% ipython --no-banner

In [1]: import numpy as np

In [2]: from numpy import linalg as LA

In [3]: np.set_printoptions(suppress=True, linewidth=100)

In [4]: m1 = np.loadtxt("run15.csv", delimiter=",")

In [5]: print(m1)
[[ 0.3 -1.   1.  -1.7]
 [ 0.2  0.5 -0.2  1.3]
 [ 0.8  0.  -0.7  1.4]
 [-1.4 -0.7  0.6  0.4]
 [ 0.4 -0.5  1.6 -0.1]
 [-0.3  0.7  0.4  0.6]
 [-1.8 -0.3 -1.8  0.3]
 [-0.1 -0.9 -0.5 -1.8]
 [ 0.4  0.  -0.3  0.1]
 [ 0.2  0.6 -0.8 -2.4]
 [ 0.7 -0.5  1.  -0.8]
 [24.   5.  -1.   5. ]
 [ 0.2  1.6  0.9  0.1]
 [ 1.1  0.4 -0.4 -1.8]
 [ 0.9 -0.5  0.2  0.6]
 [-1.2 -0.5  0.3 -0.5]
 [ 0.9  0.1 -0.6  1.3]
 [ 0.6  0.3 -0.1 -1.5]
 [ 1.4  0.5  1.9  1.4]
 [ 0.4  0.4 -0.5  0.9]
 [-0.1  0.9  0.3  0.1]]

In [6]: lab = m1[:, 2] > np.median(m1[:, 2])

In [7]: f = m1[lab].mean(axis=0) - m1[~lab].mean(axis=0)

In [8]: print(np.argsort(-np.abs(f).round(6), kind="stable"))
[0 2 1 3]

In [9]: print(round(float((((m1 - m1.mean(axis=0)) @ f > 0) == lab).mean()), 1))
0.6

In [10]: print(f.round(1))
[-2.3 -0.6  1.4 -0.2]

In [11]: W2 = m1[[18, 4]].astype(float)

In [12]: for _ in range(6):
    ...:     lab = LA.norm(m1[:, None] - W2, axis=-1).argmin(axis=1)
    ...:     W2 = np.array([m1[lab == j].mean(axis=0) for j in range(2)])
    ...: 

In [13]: print(lab)
[1 1 1 1 1 1 1 1 1 1 1 0 1 1 1 1 1 1 1 1 1]

In [14]: print(np.round(W2[1] - W2[0], 1))
[-23.8  -4.9   1.1  -5.1]

In [15]: print(np.abs(W2[1] - W2[0]).argmax())
0

In [16]: print(np.bincount(lab))
[ 1 20]

In [17]: X = np.array([[-1.0, 0.0, 0.0, 0.0],
    ...:     [0.0, 2.0, 3.0, 3.0],
    ...:     [0.0, 2.0, 0.0, 0.0],
    ...:     [0.0, 3.0, 2.0, 1.0]])

In [18]: print(np.round(np.poly(X), 1))
[  1.  -2. -16. -19.  -6.]

In [19]: q, Rm = LA.qr(X)

In [20]: print(np.allclose(Rm.T @ Rm, X.T @ X))
True

In [21]: print(abs(Rm[0, 0]), round(float(LA.norm(X[:, 0])), 1))
1.0 1.0

In [22]: print(np.round(q @ Rm, 1) + 0)
[[-1.  0.  0.  0.]
 [ 0.  2.  3.  3.]
 [ 0.  2.  0.  0.]
 [ 0.  3.  2.  1.]]

In [23]: print(np.round(q.T @ q, 1) + 0)
[[1. 0. 0. 0.]
 [0. 1. 0. 0.]
 [0. 0. 1. 0.]
 [0. 0. 0. 1.]]

In [24]: print(Rm.round(1))
[[-1.   0.   0.   0. ]
 [ 0.  -4.1 -2.9 -2.2]
 [ 0.   0.   2.1  2.2]
 [ 0.   0.   0.  -0.7]]

In [25]: Y = X / np.sqrt((X ** 2).mean(axis=1, keepdims=True))

In [26]: print(np.round(X - X.mean(axis=1, keepdims=True), 1))
[[-0.8  0.2  0.2  0.2]
 [-2.   0.   1.   1. ]
 [-0.5  1.5 -0.5 -0.5]
 [-1.5  1.5  0.5 -0.5]]

In [27]: print(LA.matrix_rank(X - X.mean(axis=1, keepdims=True)))
3

In [28]: print(np.round(LA.norm(Y, axis=1), 1))
[2. 2. 2. 2.]

In [29]: data = np.array([[0, 2, 0, 2, -1],
    ...:     [3, 3, -1, 0, 0],
    ...:     [2, -3, 0, -1, 3],
    ...:     [-3, -1, 1, 2, -1]])

In [30]: r = LA.matrix_rank(data)

In [31]: print(r)
3

In [32]: ns = LA.svd(data)[2][r:].T

In [33]: print(np.allclose(data @ ns, 0))
True

In [34]: print([int(LA.matrix_rank(data[:i])) for i in range(1, len(data) + 1)])
[1, 2, 3, 3]

In [35]: print(np.round(ns @ ns.T, 1) + 0)
[[ 0.2 -0.2  0.2  0.  -0.3]
 [-0.2  0.2  0.1 -0.1  0.3]
 [ 0.2  0.1  0.9 -0.2  0. ]
 [ 0.  -0.1 -0.2  0.  -0.1]
 [-0.3  0.3  0.  -0.1  0.6]]

In [36]: print([int(LA.matrix_rank(np.delete(data, i, axis=0))) for i in range(4)])
[3, 3, 2, 3]

In [37]: Y = np.array([[2, 8], [6, 5]])

In [38]: W2 = np.array([[1, 3], [0, 1]])

In [39]: W0 = np.kron(Y, W2)

In [40]: print(W0)
[[ 2  6  8 24]
 [ 0  2  0  8]
 [ 6 18  5 15]
 [ 0  6  0  5]]

In [41]: rng = np.random.default_rng(841455)

In [42]: Y = W0 + rng.integers(-2, 3, (4, 2)) @ rng.integers(-2, 3, (2, 4))

In [43]: print(Y)
[[ 4  5  5 28]
 [ 2  1 -1 10]
 [ 4 19  2 17]
 [ 2  5  1  5]]

In [44]: print(np.abs(Y - W0).sum(axis=1))
[10  6  8  4]

In [45]: print(LA.matrix_rank(Y - W0, tol=1e-8))
2

In [46]: print(np.round(LA.svd(Y - W0, compute_uv=False), 1) + 0)
[6.6 4.5 0.  0. ]

In [47]: q, Rm = LA.qr(W0)

In [48]: print(np.round(q @ Rm, 1) + 0)
[[ 2.  6.  8. 24.]
 [ 0.  2.  0.  8.]
 [ 6. 18.  5. 15.]
 [ 0.  6.  0.  5.]]

In [49]: print(q.shape, Rm.shape)
(4, 4) (4, 4)

In [50]: print(Rm.round(1) + 0)
[[ -6.3 -19.   -7.3 -21.8]
 [  0.   -6.3   0.   -7.3]
 [  0.    0.    6.   18. ]
 [  0.    0.    0.   -6. ]]

In [51]: print(round(float(abs(Rm[0, 0])), 1), round(LA.norm(W0[:, 0]), 1))
6.3 6.3

In [52]: f = np.array([-3, -4])

In [53]: print(np.polyval(f, W0[2]))
[-22 -58 -19 -49]

In [54]: print(np.array([np.convolve(row, f, "same") for row in W0]))
[[  -6  -26  -48 -104]
 [   0   -6   -8  -24]
 [ -18  -78  -87  -65]
 [   0  -18  -24  -15]]

In [55]: print(np.cross(W0[2, :3], W0[0, :3]))
[114 -38   0]
